% python3 -q
>>> import numpy as np
>>> import numpy.linalg as la
>>> np.set_printoptions(precision=3, suppress=True, linewidth=200)
>>> M = np.load("a.npy")
>>> print(M)
[[0 1]
 [1 0]]
>>> A2 = M ** -1
Traceback (most recent call last):
  File "<python-input-5>", line 1, in <module>
    A2 = M ** -1
         ~~^^~~~
ValueError: Integers to negative integer powers are not allowed.
>>> A2 = la.inv(M)
>>> print(round(float(la.det(M) * la.det(A2)), 3))
1.0
>>> print(A2)
[[0. 1.]
 [1. 0.]]
>>> print(M @ A2)
[[1. 0.]
 [0. 1.]]
>>> print(M @ M)
[[1 0]
 [0 1]]
>>> print(np.trace(M @ M @ M) // 6)
0
>>> L = np.diag(M.sum(axis=1)) - M
>>> print(round(la.det(L[1:, 1:])))
1
>>> print(la.matrix_rank(L))
1
>>> print(L @ np.ones(2))
[0. 0.]
>>> print((la.eigvalsh(L) < 1e-8).sum())
1
>>> evals, V = la.eig(M)
>>> print(np.sort(la.eigvals(M.T)))
[-1.  1.]
>>> print(M @ V[:, 0] - evals[0] * V[:, 0])
[0. 0.]
>>> print(evals)
[ 1. -1.]
>>> rng = np.random.default_rng(34)
>>> z = rng.permutation(2)
>>> print(z)
[1 0]
>>> A2 = M[z][:, z]
>>> print(np.sort(np.abs(la.eigvals(A2))))
[1. 1.]
>>> print(np.trace(A2))
0
>>> print(np.round(la.det(A2), 3), np.round(la.det(M[z]), 3))
-1.0 1.0
>>> print(A2)
[[0 1]
 [1 0]]
>>> print(np.diag(A2))
[0 0]
>>> data = np.loadtxt("sample8.csv", delimiter=",")
>>> print(data)
[[0. 0. 1. 1. 0.]
 [0. 0. 0. 0. 1.]
 [1. 0. 0. 1. 0.]
 [1. 0. 1. 0. 0.]
 [0. 1. 0. 0. 0.]]
>>> print(round(float(np.abs(la.eigvals(M)).max()), 3))
1.0
>>> print(np.allclose(M @ M.T, M.T @ M))
True
>>> print(round(float(la.det(M)), 3))
-1.0
>>> print((M + M.T) / 2)
[[0. 1.]
 [1. 0.]]
>>> x0 = np.array([0, 1, 0, 5, 1])
>>> target = data @ x0
>>> print(target)
[5. 1. 5. 0. 1.]
>>> print(la.solve(data, target))
[0. 1. 0. 5. 1.]
>>> print(round(float(la.det(2 * data)), 3), round(float(la.det(data)), 3))
-64.0 -2.0
>>> print(la.eigvals(data))
[-1.  2. -1.  1. -1.]
>>> print(np.round(np.poly(data), 3) + 0)
[ 1.  0. -4. -2.  3.  2.]
>>> print(np.round(la.det(data.T), 3))
-2.0
>>> u = np.array([-4, 3, -4, 0, -4])
>>> mat = u[np.abs(np.subtract.outer(np.arange(5), np.arange(5)))]
>>> print(mat)
[[-4  3 -4  0 -4]
 [ 3 -4  3 -4  0]
 [-4  3 -4  3 -4]
 [ 0 -4  3 -4  3]
 [-4  0 -4  3 -4]]
>>> evals, V = la.eigh(mat)
>>> x0 = np.array([-2, 1, -4, 0, -4])
>>> print((np.sign(V[:, -1].round(6)) == np.sign(V[0, -1].round(6))).astype(int))
[1 1 0 0 0]
>>> print(V * np.maximum(evals, 0) @ V.T)
[[ 0.801  0.722 -0.13  -0.778 -0.699]
 [ 0.722  0.765  0.07  -0.735 -0.778]
 [-0.13   0.07   0.326  0.07  -0.13 ]
 [-0.778 -0.735  0.07   0.765  0.722]
 [-0.699 -0.778 -0.13   0.722  0.801]]
>>> print(np.abs(mat).sum(axis=1).max(), round(np.abs(evals).max(), 3))
18 15.353
>>> print([round(float(la.det(mat[:i, :i])), 2) + 0 for i in range(1, 6)])
[-4.0, 7.0, 0.0, -63.0, -324.0]
>>> print(np.round(la.eigvalsh(mat).min(), 3))
-15.353
>>> A2 = np.array([[-2, -1], [-1, -3], [3, 0], [-1, 1], [0, 1]])
>>> print(A2.T @ mat.T)
[[ -7  11 -10  17  -7]
 [ -9   5  -6  11   3]]
>>> print(la.matrix_rank(mat @ A2))
2
>>> print(np.vstack([mat, A2.T]).shape)
(7, 5)
>>> print(la.matrix_rank(np.vstack([mat, A2.T])))
5
>>> print(np.einsum("ij->j", mat))
[-9 -2 -6 -2 -9]
>>> print(np.einsum("ik,kj->ji", mat, A2))
[[ -7  11 -10  17  -7]
 [ -9   5  -6  11   3]]
